$ python -q
>>> import numpy as np
>>> from numpy import linalg as LA
>>> np.set_printoptions(precision=3, suppress=True, linewidth=140, sign=" ")
>>> rnd = lambda a: np.round(a, 3) + 0
>>> arr = np.array([[5, 6, 7, 8, 9, 10],
...     [11, 12, 13, 14, 15, 16],
...     [17, 18, 19, 20, 21, 22],
...     [23, 24, 25, 26, 27, 28],
...     [29, 30, 31, 32, 33, 34],
...     [35, 36, 37, 38, 39, 40]])
>>> T = np.stack([arr, 5 * arr, arr[::-1]])
>>> LA.matrix_rank(T.reshape(3, -1))
np.int64(2)
>>> T.shape
(3, 6, 6)
>>> np.einsum("bij,cij->bc", T, T)
array([[  22110,  110550,   14550],
       [ 110550,  552750,   72750],
       [  14550,   72750,   22110]])
>>> T.sum(axis=0)
array([[  65,   72,   79,   86,   93,  100],
       [  95,  102,  109,  116,  123,  130],
       [ 125,  132,  139,  146,  153,  160],
       [ 155,  162,  169,  176,  183,  190],
       [ 185,  192,  199,  206,  213,  220],
       [ 215,  222,  229,  236,  243,  250]])
>>> (T @ arr.T).shape
(3, 6, 6)
>>> def softmax(z):
...     e = np.exp(z - z.max(axis=-1, keepdims=True))
...     return e / e.sum(axis=-1, keepdims=True)
... 
>>> rnd(softmax(arr[5] + 5))
array([ 0.004,  0.012,  0.032,  0.086,  0.233,  0.634])
>>> S = arr @ arr.T / np.sqrt(6)
>>> softmax(S).round(6).argmax(axis=1)
array([ 5,  5,  5,  5,  5,  5])
>>> rnd(softmax(S + np.triu(np.full(S.shape, -np.inf), 1)))
array([[ 1.,  0.,  0.,  0.,  0.,  0.],
       [ 0.,  1.,  0.,  0.,  0.,  0.],
       [ 0.,  0.,  1.,  0.,  0.,  0.],
       [ 0.,  0.,  0.,  1.,  0.,  0.],
       [ 0.,  0.,  0.,  0.,  1.,  0.],
       [ 0.,  0.,  0.,  0.,  0.,  1.]])
>>> A = np.abs(np.array([[2, 0, 0], [1, 2, 2], [0, 2, 2]])) + np.eye(3)
>>> A = A / A.sum(axis=1, keepdims=True)
>>> rnd(A)
array([[ 1.   ,  0.   ,  0.   ],
       [ 0.167,  0.5  ,  0.333],
       [ 0.   ,  0.4  ,  0.6  ]])
>>> rng = np.random.default_rng(73104)
>>> idx = rng.permutation(3)
>>> idx
array([ 0,  2,  1])
>>> A2 = A[idx][:, idx]
>>> rnd(np.sort(np.abs(LA.eigvals(A2))))
array([ 0.181,  0.919,  1.   ])
>>> rnd(LA.det(A2)), rnd(LA.det(A[idx]))
(np.float64(0.167), np.float64(-0.167))
>>> np.trace(A2)
np.float64(2.1)
>>> F = np.load("test16.npy")
>>> rnd(F)
array([[ 0.571,  0.143,  0.286,  0.   ],
       [ 0.222,  0.444,  0.111,  0.222],
       [ 0.231,  0.231,  0.308,  0.231],
       [ 0.273,  0.273,  0.182,  0.273]])
>>> evals, vecs = LA.eig(F)
>>> rnd(np.sort(LA.eigvals(F @ F)))
array([ 0.008,  0.037,  0.101,  1.   ])
>>> rnd(np.sort(LA.eigvals(F.T)))
array([ 0.088,  0.191,  0.317,  1.   ])
>>> rnd(evals)
array([ 1.   ,  0.317,  0.088,  0.191])
>>> u, r1 = F[0], F[2]
>>> rnd(u @ r1)
np.float64(0.253)
>>> p = (u @ r1) / (u @ u) * u
>>> rnd((r1 - p) @ u)
np.float64(0.0)
>>> LA.matrix_rank(np.outer(u, r1))
np.int64(1)
>>> vec = np.array([0, 2, 2, 0])
>>> y = F @ vec
>>> rnd(y)
array([ 0.857,  1.111,  1.077,  0.909])
>>> rnd(LA.solve(F, y))
array([ 0.,  2.,  2.,  0.])
>>> rnd(LA.solve(F, y + F[:, 2]))
array([ 0.,  2.,  3.,  0.])
>>> rnd(LA.solve(F, -3 * y))
array([ 0., -6., -6.,  0.])
>>> rnd(LA.solve(F, F[:, 1]))
array([ 0.,  1.,  0.,  0.])
>>> Q, vecs = LA.qr(F[:, :3])[0], LA.qr(F[:, 3:])[0]
>>> s = LA.svd(Q.T @ vecs, compute_uv=False)
>>> rnd(s)
array([ 0.965])
>>> rnd(LA.norm(Q @ Q.T - vecs @ vecs.T, 2))
np.float64(1.0)
>>> A2 = F / np.sqrt((F ** 2).mean(axis=1, keepdims=True))
>>> rnd(LA.norm(A2, axis=1))
array([ 2.,  2.,  2.,  2.])
>>> rnd(F - F.mean(axis=1, keepdims=True))
array([[ 0.321, -0.107,  0.036, -0.25 ],
       [-0.028,  0.194, -0.139, -0.028],
       [-0.019, -0.019,  0.058, -0.019],
       [ 0.023,  0.023, -0.068,  0.023]])
>>> LA.matrix_rank(F - F.mean(axis=1, keepdims=True))
np.int64(3)
>>> M = np.load("out9.npy")
>>> M
array([[ 0., -2., -3.],
       [-2.,  0.,  0.],
       [-3.,  0.,  0.]])
>>> evals, vecs = LA.eigh(M)
>>> vec = np.array([-2, -2, -2])
>>> np.abs(M).sum(axis=1).max(), rnd(np.abs(evals).max())
(np.float64(5.0), np.float64(3.606))
>>> rnd(vecs * np.abs(evals) @ vecs.T)
array([[ 3.606,  0.   ,  0.   ],
       [ 0.   ,  1.109,  1.664],
       [ 0.   ,  1.664,  2.496]])
>>> rnd(vec @ M @ vec / (vec @ vec)), rnd(evals[0]), rnd(evals[-1])
(np.float64(-3.333), np.float64(-3.606), np.float64(3.606))
